% ipython --no-banner

In [1]: import numpy as np

In [2]: np.set_printoptions(suppress=True, linewidth=100)

In [3]: W0 = np.array([[2.8, -0.5, 0.4],
   ...:     [-0.1, -1.2, 0.4],
   ...:     [-1.3, -0.8, 1.1],
   ...:     [-0.5, 0.2, -1.5],
   ...:     [0.9, -0.5, -0.4],
   ...:     [1.8, 0.1, 0.7],
   ...:     [-0.2, -1.5, -0.2],
   ...:     [0.5, -0.2, -0.7],
   ...:     [-1.3, 0.5, 0.1],
   ...:     [-1.2, -0.4, -0.4],
   ...:     [-1.3, 0.2, -1.2],
   ...:     [0.8, 0.9, -0.4],
   ...:     [0.1, -1.3, -0.6],
   ...:     [-0.5, 0.4, -0.9],
   ...:     [0.6, 0.1, 0.0],
   ...:     [-0.8, 0.0, 1.6],
   ...:     [-0.2, -1.3, 0.0],
   ...:     [1.2, 0.3, 0.0],
   ...:     [-0.5, -0.2, 0.0],
   ...:     [1.5, -2.5, -0.1],
   ...:     [0.4, 1.2, 0.8],
   ...:     [0.1, 0.4, 0.7]])

In [4]: rng = np.random.default_rng(422)

In [5]: W0[:, 2] = 3 * W0[:, 1] + 0.1 * rng.normal(size=22)

In [6]: W0.round(1)
Out[6]: 
array([[ 2.8, -0.5, -1.3],
       [-0.1, -1.2, -3.5],
       [-1.3, -0.8, -2.3],
       [-0.5,  0.2,  0.4],
       [ 0.9, -0.5, -1.5],
       [ 1.8,  0.1,  0.4],
       [-0.2, -1.5, -4.6],
       [ 0.5, -0.2, -0.6],
       [-1.3,  0.5,  1.5],
       [-1.2, -0.4, -1.1],
       [-1.3,  0.2,  0.7],
       [ 0.8,  0.9,  2.8],
       [ 0.1, -1.3, -4. ],
       [-0.5,  0.4,  1.3],
       [ 0.6,  0.1,  0.3],
       [-0.8,  0. ,  0.1],
       [-0.2, -1.3, -4. ],
       [ 1.2,  0.3,  1.1],
       [-0.5, -0.2, -0.7],
       [ 1.5, -2.5, -7.6],
       [ 0.4,  1.2,  3.8],
       [ 0.1,  0.4,  1.3]])

In [7]: U, sv, vt = np.linalg.svd(W0)

In [8]: np.argmax(sv[:-1] / (sv[1:] + 1e-6)) + 1
Out[8]: np.int64(2)

In [9]: sv.round(1)
Out[9]: array([13.5,  5. ,  0.1])

In [10]: Y = U[:, :2] @ np.diag(sv[:2]) @ vt[:2]

In [11]: np.linalg.matrix_rank(Y)
Out[11]: np.int64(2)

In [12]: round(float(np.linalg.norm(W0 - Y) / np.linalg.norm(W0)), 1)
Out[12]: 0.0

In [13]: round(float(np.abs(W0 - Y).max()), 1)
Out[13]: 0.0

In [14]: np.linalg.matrix_rank(W0, rtol=0.05)
Out[14]: np.int64(2)

In [15]: Y.round(1) + 0
Out[15]: 
array([[ 2.8, -0.5, -1.3],
       [-0.1, -1.2, -3.6],
       [-1.3, -0.8, -2.3],
       [-0.5,  0.2,  0.4],
       [ 0.9, -0.5, -1.5],
       [ 1.8,  0.1,  0.4],
       [-0.2, -1.5, -4.6],
       [ 0.5, -0.2, -0.6],
       [-1.3,  0.5,  1.5],
       [-1.2, -0.4, -1.2],
       [-1.3,  0.2,  0.6],
       [ 0.8,  0.9,  2.8],
       [ 0.1, -1.3, -4. ],
       [-0.5,  0.4,  1.3],
       [ 0.6,  0.1,  0.3],
       [-0.8,  0. ,  0.1],
       [-0.2, -1.3, -4. ],
       [ 1.2,  0.3,  1.1],
       [-0.5, -0.2, -0.7],
       [ 1.5, -2.5, -7.6],
       [ 0.4,  1.2,  3.8],
       [ 0.1,  0.4,  1.3]])

In [16]: W1 = np.array([[0, -3], [-1, 2], [3, -3]])

In [17]: c = np.array([-3, 0])

In [18]: hid = np.maximum(W0 @ W1 + c, 0)

In [19]: (hid > 0).astype(int)
Out[19]: 
array([[0, 0],
       [0, 1],
       [0, 1],
       [0, 1],
       [0, 1],
       [0, 0],
       [0, 1],
       [0, 0],
       [1, 1],
       [0, 1],
       [0, 1],
       [1, 0],
       [0, 1],
       [1, 0],
       [0, 0],
       [0, 1],
       [0, 1],
       [0, 0],
       [0, 1],
       [0, 1],
       [1, 0],
       [1, 0]])

In [20]: np.round((hid > 0).mean(axis=0), 1)
Out[20]: array([0.2, 0.6])

In [21]: hid.round(1)
Out[21]: 
array([[ 0. ,  0. ],
       [ 0. ,  8.5],
       [ 0. ,  9.3],
       [ 0. ,  0.6],
       [ 0. ,  0.9],
       [ 0. ,  0. ],
       [ 0. , 11.4],
       [ 0. ,  0. ],
       [ 1.1,  0.3],
       [ 0. ,  6.2],
       [ 0. ,  2.3],
       [ 4.5,  0. ],
       [ 0. ,  9. ],
       [ 0.5,  0. ],
       [ 0. ,  0. ],
       [ 0. ,  2. ],
       [ 0. , 10. ],
       [ 0. ,  0. ],
       [ 0. ,  3.1],
       [ 0. , 13.3],
       [ 7.2,  0. ],
       [ 0.4,  0. ]])

In [22]: W2 = np.array([[8, -4], [8, -9]])

In [23]: (hid @ W2).round(6).argmax(axis=1)
Out[23]: array([0, 0, 0, 0, 0, 0, 0, 0, 0, 0, 0, 0, 0, 0, 0, 0, 0, 0, 0, 0, 0, 0])

In [24]: W1 @ W2
Out[24]: 
array([[-24,  27],
       [  8, -14],
       [  0,  15]])
